% ipython --no-banner

In [1]: import numpy as np

In [2]: np.set_printoptions(precision=2, suppress=True, linewidth=100)

In [3]: J = np.array([[2, 2, 0, 0, 1, 2, 0],
   ...:     [-2, 2, 2, 2, 0, -2, 1],
   ...:     [-1, -2, 1, -2, 0, -2, -2],
   ...:     [-1, 2, 1, 2, -1, -2, 1],
   ...:     [1, 2, -1, 0, 2, 2, -1],
   ...:     [-1, -2, -1, 2, 2, -1, -2],
   ...:     [-2, -1, 0, 0, -2, -1, 0]])

In [4]: print(J)
[[ 2  2  0  0  1  2  0]
 [-2  2  2  2  0 -2  1]
 [-1 -2  1 -2  0 -2 -2]
 [-1  2  1  2 -1 -2  1]
 [ 1  2 -1  0  2  2 -1]
 [-1 -2 -1  2  2 -1 -2]
 [-2 -1  0  0 -2 -1  0]]

In [5]: def softmax(z):
   ...:     e = np.exp(z - z.max(axis=-1, keepdims=True))
   ...:     return e / e.sum(axis=-1, keepdims=True)
   ...: 

In [6]: print(softmax(J).sum(axis=1))
[1. 1. 1. 1. 1. 1. 1.]

In [7]: print(np.round(softmax(10 * J[1]), 2) + 0)
[0.   0.33 0.33 0.33 0.   0.   0.  ]

In [8]: att = J @ J.T / np.sqrt(7)

In [9]: print(softmax(att).round(6).argmax(axis=1))
[0 1 2 1 4 5 6]

In [10]: x0 = np.array([3, 1, 0, 1, 2, 1, 1])

In [11]: rhs = J @ x0

In [12]: print(rhs)
[ 12  -3 -11  -2  10  -2 -12]

In [13]: print(np.round(np.linalg.solve(J.T, J[2]), 2) + 0)
[0. 0. 1. 0. 0. 0. 0.]

In [14]: print(np.linalg.solve(J, J[:, 1]))
[ 0.  1.  0. -0.  0. -0. -0.]

In [15]: B = np.array([[0, 1, 1, 1, 1, 3, 0, 1, 1, 2],
    ...:     [0, 2, 3, 0, 1, 1, 3, 1, 2, 2],
    ...:     [0, 1, 3, 1, 2, 0, 3, 2, 2, 0],
    ...:     [0, 0, 1, 3, 3, 3, 0, 3, 0, 2],
    ...:     [1, 1, 1, 2, 3, 2, 1, 3, 1, 0],
    ...:     [3, 2, 2, 0, 1, 2, 0, 2, 3, 2],
    ...:     [0, 0, 3, 3, 0, 2, 0, 1, 0, 2],
    ...:     [1, 1, 2, 2, 0, 3, 1, 1, 1, 0],
    ...:     [2, 0, 0, 3, 2, 2, 1, 0, 2, 0],
    ...:     [0, 1, 2, 2, 3, 2, 3, 0, 0, 1]])

In [16]: F = B - B.T

In [17]: print(F)
[[ 0  1  1  1  0  0  0  0 -1  2]
 [-1  0  2  0  0 -1  3  0  2  1]
 [-1 -2  0  0  1 -2  0  0  2 -2]
 [-1  0  0  0  1  3 -3  1 -3  0]
 [ 0  0 -1 -1  0  1  1  3 -1 -3]
 [ 0  1  2 -3 -1  0 -2 -1  1  0]
 [ 0 -3  0  3 -1  2  0  0 -1 -1]
 [ 0  0  0 -1 -3  1  0  0  1  0]
 [ 1 -2 -2  3  1 -1  1 -1  0  0]
 [-2 -1  2  0  3  0  1  0  0  0]]

In [18]: print(F.reshape(2, -1))
[[ 0  1  1  1  0  0  0  0 -1  2 -1  0  2  0  0 -1  3  0  2  1 -1 -2  0  0  1 -2  0  0  2 -2 -1  0
   0  0  1  3 -3  1 -3  0  0  0 -1 -1  0  1  1  3 -1 -3]
 [ 0  1  2 -3 -1  0 -2 -1  1  0  0 -3  0  3 -1  2  0  0 -1 -1  0  0  0 -1 -3  1  0  0  1  0  1 -2
  -2  3  1 -1  1 -1  0  0 -2 -1  2  0  3  0  1  0  0  0]]

In [19]: F.reshape(10, 11)
Traceback (most recent call last):
  Cell In[19], line 1
    F.reshape(10, 11)
ValueError: cannot reshape array of size 100 into shape (10,11)


In [20]: blk = F.reshape(10, 2, -1)

In [21]: print(blk.transpose(1, 0, 2))
[[[ 0  1  1  1  0]
  [-1  0  2  0  0]
  [-1 -2  0  0  1]
  [-1  0  0  0  1]
  [ 0  0 -1 -1  0]
  [ 0  1  2 -3 -1]
  [ 0 -3  0  3 -1]
  [ 0  0  0 -1 -3]
  [ 1 -2 -2  3  1]
  [-2 -1  2  0  3]]

 [[ 0  0  0 -1  2]
  [-1  3  0  2  1]
  [-2  0  0  2 -2]
  [ 3 -3  1 -3  0]
  [ 1  1  3 -1 -3]
  [ 0 -2 -1  1  0]
  [ 2  0  0 -1 -1]
  [ 1  0  0  1  0]
  [-1  1 -1  0  0]
  [ 0  1  0  0  0]]]

In [22]: print(blk.shape)
(10, 2, 5)

In [23]: print(np.swapaxes(blk, 1, 2)[5])
[[ 0  0]
 [ 1 -2]
 [ 2 -1]
 [-3  1]
 [-1  0]]

In [24]: print(blk.sum(axis=1))
[[ 0  1  1  0  2]
 [-2  3  2  2  1]
 [-3 -2  0  2 -1]
 [ 2 -3  1 -3  1]
 [ 1  1  2 -2 -3]
 [ 0 -1  1 -2 -1]
 [ 2 -3  0  2 -2]
 [ 1  0  0  0 -3]
 [ 0 -1 -3  3  1]
 [-2  0  2  0  3]]

In [25]: print(np.einsum("ihd,ihd->ih", blk, blk))
[[ 3  5]
 [ 5 15]
 [ 6 12]
 [ 2 28]
 [ 2 21]
 [15  6]
 [19  6]
 [10  2]
 [19  3]
 [18  1]]

In [26]: print(blk[:, 0])
[[ 0  1  1  1  0]
 [-1  0  2  0  0]
 [-1 -2  0  0  1]
 [-1  0  0  0  1]
 [ 0  0 -1 -1  0]
 [ 0  1  2 -3 -1]
 [ 0 -3  0  3 -1]
 [ 0  0  0 -1 -3]
 [ 1 -2 -2  3  1]
 [-2 -1  2  0  3]]

In [27]: print(np.einsum("ihd,jhd->hij", blk, blk).shape)
(2, 10, 10)

In [28]: rng = np.random.default_rng(88566)

In [29]: idx = rng.permutation(10)

In [30]: B = F[:, idx] * rng.choice([-1, 1], 10)

In [31]: print(B)
[[ 0  0  0  2 -1  0  1 -1 -1  0]
 [ 1 -3  0  1  0  0 -2  0 -2  1]
 [ 2  0  1 -2  0  0 -2  2  0  1]
 [-3  3  1  0  0  1  3  0  0  1]
 [-1 -1  0 -3  1  3  1  0  1  0]
 [ 0  2 -1  0  3 -1 -1 -1 -2  0]
 [-2  0 -1 -1 -3  0  1  3  0  0]
 [-1  0 -3  0  1  0 -1  0  0  0]
 [ 1 -1  1  0 -3 -1  0  2  2 -1]
 [ 0 -1  3  0  0  0  0  1 -2  2]]

In [32]: left, _, vt = np.linalg.svd(F.T @ B)

In [33]: print(np.round(left @ vt, 2) + 0)
[[ 0.  0.  0.  0.  0.  0.  0.  0.  0. -1.]
 [ 0.  0.  0.  0.  0.  0.  0. -1.  0.  0.]
 [ 0.  0.  0.  0.  0.  0.  0.  0. -1.  0.]
 [ 0.  0.  0.  0. -1.  0.  0.  0.  0.  0.]
 [ 0.  0.  1.  0.  0.  0.  0.  0.  0.  0.]
 [-1.  0.  0.  0.  0.  0.  0.  0.  0.  0.]
 [ 0. -1.  0.  0.  0.  0.  0.  0.  0.  0.]
 [ 0.  0.  0.  0.  0.  1.  0.  0.  0.  0.]
 [ 0.  0.  0.  0.  0.  0. -1.  0.  0.  0.]
 [ 0.  0.  0.  1.  0.  0.  0.  0.  0.  0.]]

In [34]: print(np.round(np.linalg.lstsq(F, B)[0], 2) + 0)
[[ 0.  0.  0.  0.  0.  0.  0.  0.  0. -1.]
 [ 0.  0.  0.  0.  0.  0.  0. -1.  0.  0.]
 [ 0.  0.  0.  0.  0.  0.  0.  0. -1.  0.]
 [ 0.  0.  0.  0. -1.  0.  0.  0.  0.  0.]
 [ 0.  0.  1.  0.  0.  0.  0.  0.  0.  0.]
 [-1.  0.  0.  0.  0.  0.  0.  0.  0.  0.]
 [ 0. -1.  0.  0.  0.  0.  0.  0.  0.  0.]
 [ 0.  0.  0.  0.  0.  1.  0.  0.  0.  0.]
 [ 0.  0.  0.  0.  0.  0. -1.  0.  0.  0.]
 [ 0.  0.  0.  1.  0.  0.  0.  0.  0.  0.]]

In [35]: print(idx)
[5 6 4 9 3 7 8 1 2 0]

In [36]: x0 = np.array([0, 1, -2, -1, 2, 0, -2, -1, 1, 1])

In [37]: print(np.linalg.svd(F, compute_uv=False))
[7.29 7.29 5.33 5.33 3.99 3.99 1.19 1.19 0.2  0.2 ]

In [38]: print(x0 @ F @ x0)
0

In [39]: O = np.linalg.solve(np.eye(10) - F, np.eye(10) + F)

In [40]: print(np.round(O @ O.T, 2) + 0)
[[1. 0. 0. 0. 0. 0. 0. 0. 0. 0.]
 [0. 1. 0. 0. 0. 0. 0. 0. 0. 0.]
 [0. 0. 1. 0. 0. 0. 0. 0. 0. 0.]
 [0. 0. 0. 1. 0. 0. 0. 0. 0. 0.]
 [0. 0. 0. 0. 1. 0. 0. 0. 0. 0.]
 [0. 0. 0. 0. 0. 1. 0. 0. 0. 0.]
 [0. 0. 0. 0. 0. 0. 1. 0. 0. 0.]
 [0. 0. 0. 0. 0. 0. 0. 1. 0. 0.]
 [0. 0. 0. 0. 0. 0. 0. 0. 1. 0.]
 [0. 0. 0. 0. 0. 0. 0. 0. 0. 1.]]

In [41]: print(np.linalg.matrix_power(F, 3))
[[   0  -27  -21  -14   -5  -13    8   16   24  -56]
 [  27    0  -67   12  -16   94 -114   31 -110  -34]
 [  21   67    0  -17  -44   76  -62    9  -77   54]
 [  14  -12   17    0  -19 -153  142  -54  163   17]
 [   5   16   44   19    0  -53    5  -84   47   95]
 [  13  -94  -76  153   53    0   69   18  -41  -27]
 [  -8  114   62 -142   -5  -69    0  -17   70   43]
 [ -16  -31   -9   54   84  -18   17    0  -24    1]
 [ -24  110   77 -163  -47   41  -70   24    0   15]
 [  56   34  -54  -17  -95   27  -43   -1  -15    0]]

In [42]: print(F @ F)
[[ -8  -2   8  -3   7   1   1   2   1  -1]
 [ -2 -20  -5  17   5   0   5  -1   1  -9]
 [  8  -5 -18  10  -2   1  -1   3  -6  -7]
 [ -3  17  10 -30  -6  -1  -8   3   7  -2]
 [  7   5  -2  -6 -23   5  -3  -1   4   1]
 [  1   0   1  -1   5 -21  12  -7  17   2]
 [  1   5  -1  -8  -3  12 -25  -1 -12   0]
 [  2  -1   3   3  -1  -7  -1 -12   7   9]
 [  1   1  -6   7   4  17 -12   7 -22   0]
 [ -1  -9  -7  -2   1   2   0   9   0 -19]]

In [43]: print(round(float(np.linalg.det(F)), 2))
1296.0

In [44]: print(np.trace(F))
0

In [45]: print((F - F.T) / 2)
[[ 0.  1.  1.  1.  0.  0.  0.  0. -1.  2.]
 [-1.  0.  2.  0.  0. -1.  3.  0.  2.  1.]
 [-1. -2.  0.  0.  1. -2.  0.  0.  2. -2.]
 [-1.  0.  0.  0.  1.  3. -3.  1. -3.  0.]
 [ 0.  0. -1. -1.  0.  1.  1.  3. -1. -3.]
 [ 0.  1.  2. -3. -1.  0. -2. -1.  1.  0.]
 [ 0. -3.  0.  3. -1.  2.  0.  0. -1. -1.]
 [ 0.  0.  0. -1. -3.  1.  0.  0.  1.  0.]
 [ 1. -2. -2.  3.  1. -1.  1. -1.  0.  0.]
 [-2. -1.  2.  0.  3.  0.  1.  0.  0.  0.]]
